>>> import numpy as np
>>> import numpy.linalg as la
>>> np.set_printoptions(precision=1, suppress=True, linewidth=160)
>>> tidy = lambda a: np.round(a, 1) + 0
>>> F = np.loadtxt("layer6.csv", delimiter=",")
>>> F
array([[ -2.9,   0.3,  -0.2,   2.4,  -1.3,  -1.6,   1.9,   0.3,  -3. ,   0.8],
       [ 13.2,  -2.7,   1.6, -11.5,   5.7,   7.3,  -9. ,  -1.4,  13.4,  -3.4],
       [ -2.4,   0.9,  -0.2,   2.8,  -0.8,  -1.8,   2. ,   0.3,  -2.6,   1.1],
       [ -7.4,   1.6,  -0.8,   6.7,  -3.4,  -4.4,   4.6,   1. ,  -7.1,   1.5],
       [ -9.2,   1.7,  -1.5,   8.5,  -4.8,  -5.1,   6.3,   1.2,  -9.6,   2.5],
       [ -7.3,   1.4,  -0.6,   5.8,  -2.5,  -4.2,   4.3,   1.1,  -7.1,   2.1],
       [ -7.3,   2.3,  -0.8,   6.4,  -3.4,  -4.2,   5. ,   1. ,  -7.4,   2. ],
       [-18. ,   4.4,  -1.9,  16.2,  -7.7, -10.1,  11.6,   1.3, -17.8,   3.3],
       [-10. ,   2.2,  -1.5,   9.1,  -4.7,  -5.5,   7.2,   0.8, -10.2,   2.1],
       [ -3.9,   1.3,  -1. ,   3.1,  -2. ,  -2.2,   2.7,   0.4,  -3.9,   0.6],
       [  6.7,  -1.2,   0.8,  -5.8,   3.1,   3.7,  -4.1,  -0.9,   6.6,  -1.6],
       [ -2.2,   0.4,  -0.6,   1.4,  -1. ,  -0.9,   1.2,   0.5,  -1.7,   0.3],
       [  1.6,   0.2,   0. ,  -1.9,   1. ,   1.5,  -1.5,   0. ,   1.8,  -0.5],
       [  9.1,  -2.4,   1. ,  -7.4,   4. ,   5. ,  -5.7,  -0.8,   8.7,  -2.3],
       [ -3.5,   1.1,  -0.4,   3.4,  -1.9,  -2. ,   2.7,   0.3,  -3.3,   0.8],
       [  8.9,  -2. ,   1. ,  -7.6,   4.4,   4.7,  -5.9,  -0.9,   8.3,  -1.7],
       [  6. ,  -1.6,   1.3,  -5.9,   3.3,   3.8,  -4.7,  -0.2,   6.8,  -1.4],
       [-11.7,   2.6,  -1.3,  10.5,  -4.9,  -6.6,   7.8,   1. , -11.6,   2.9],
       [  2.8,  -0.5,   0.1,  -2.6,   1. ,   1.5,  -1.8,  -0.2,   2.7,  -0.6],
       [ 22.7,  -5.1,   2.8, -20.4,  10.1,  12.7, -15.7,  -2.5,  22.8,  -5.3],
       [  6.7,  -1.7,   1. ,  -5.1,   2.1,   3.9,  -4.7,  -0.4,   7. ,  -1.4],
       [  7.7,  -1.8,   0.9,  -6.8,   3.6,   4.3,  -5.2,  -1.4,   8.2,  -1.9],
       [  1.4,  -0.3,  -0.2,  -1. ,   0.7,   1.1,  -0.5,  -0.7,   1.1,   0. ],
       [ -6.8,   1.5,  -0.7,   6.4,  -2.4,  -3.6,   4.8,   0.3,  -6.7,   1.8],
       [-14.3,   3.4,  -1.6,  12.1,  -6.4,  -7.8,   9.4,   1.5, -13.9,   3.2],
       [ -8.1,   1.7,  -1.1,   7.6,  -3.4,  -5. ,   5.3,   1.2,  -7.9,   2. ],
       [ 11. ,  -2.6,   0.9,  -9.6,   4.8,   6.1,  -7.7,  -1.9,  10.8,  -2.8],
       [ 10.9,  -2.2,   1.7,  -8.6,   4.7,   5.8,  -6.7,  -0.7,  10.6,  -2.2],
       [  0. ,  -0.2,  -0.2,   0.2,  -0.4,  -1. ,  -0.5,   0. ,   0.1,   0.5],
       [ -6.6,   1.3,  -0.8,   5.9,  -2.4,  -3.8,   4.2,   0.3,  -5.8,   1.3],
       [ -0.5,  -0.1,   0.1,   0.3,   0.2,   0.4,   0. ,   0.1,  -0.1,   0.1],
       [ -3.8,   1.3,  -0.5,   3.7,  -1.7,  -2.1,   2.2,   0.9,  -4. ,   0.6],
       [ -0.8,   0.2,   0.1,   1.1,  -0.7,  -0.6,   0.5,   0.5,  -1. ,  -0.1],
       [  0.9,  -0.5,   0.4,  -1. ,  -0.1,   0.3,  -0.2,  -0.6,   0.4,  -0.5],
       [ -4. ,   0.8,  -0.3,   3.6,  -1.7,  -1.7,   2. ,   0.4,  -3.8,   0.9],
       [ -1.1,   0.5,  -0.6,   1.1,  -0.5,  -0.8,   0.9,   0. ,  -1.6,   0.3],
       [ -4.7,   1.1,  -1. ,   4.2,  -2.4,  -2.4,   3.3,   0.8,  -4.6,   0.7],
       [ 14. ,  -3.1,   2.2, -12.2,   6.7,   6.9,  -8.1,  -1.4,  13.4,  -3.3],
       [ -2.6,   0.3,  -0.2,   2.5,  -1.1,  -0.7,   1.7,   0.6,  -2.7,   0.7],
       [  4.5,  -0.9,   0.3,  -3.6,   1.6,   2.6,  -2.7,  -0.8,   4.6,  -0.9],
       [-13.8,   2.9,  -1.8,  12.1,  -5.9,  -6.7,   8.9,   1.4, -12.7,   3.1],
       [  4.6,  -0.9,   0.7,  -4.2,   2.2,   2.6,  -3.7,  -0.8,   4.7,  -0.9],
       [ 13.8,  -3.2,   1.1, -12.6,   6.2,   8.1,  -9.6,  -1.5,  13.8,  -2.9],
       [ 15.3,  -3.6,   1.2, -13.4,   6.8,   8.7, -10.1,  -1.7,  15. ,  -3.1],
       [ 10.6,  -2.6,   1.4,  -9.1,   4.6,   6.2,  -6.9,  -1.4,  11. ,  -2.5],
       [ -9.5,   1.9,  -1.2,   9. ,  -4.6,  -5.2,   6.7,   0.9,  -9.7,   2. ],
       [  9.1,  -2.3,   1. ,  -8.2,   4.4,   4.9,  -5.3,  -1. ,   8.7,  -2.4],
       [ -4.2,   0.5,  -0.3,   3.7,  -1.9,  -2.7,   2.7,   0.7,  -4.5,   1. ],
       [ -4.1,   1.2,  -0.6,   3.7,  -2.1,  -2.5,   2.9,   1.1,  -5.1,   1.4]])
>>> np.abs(F).max()
np.float64(22.8)
>>> np.count_nonzero(F)
np.int64(483)
>>> print(np.unravel_index(np.abs(F).argmax(), F.shape))
(np.int64(19), np.int64(8))
>>> F.shape
(49, 10)
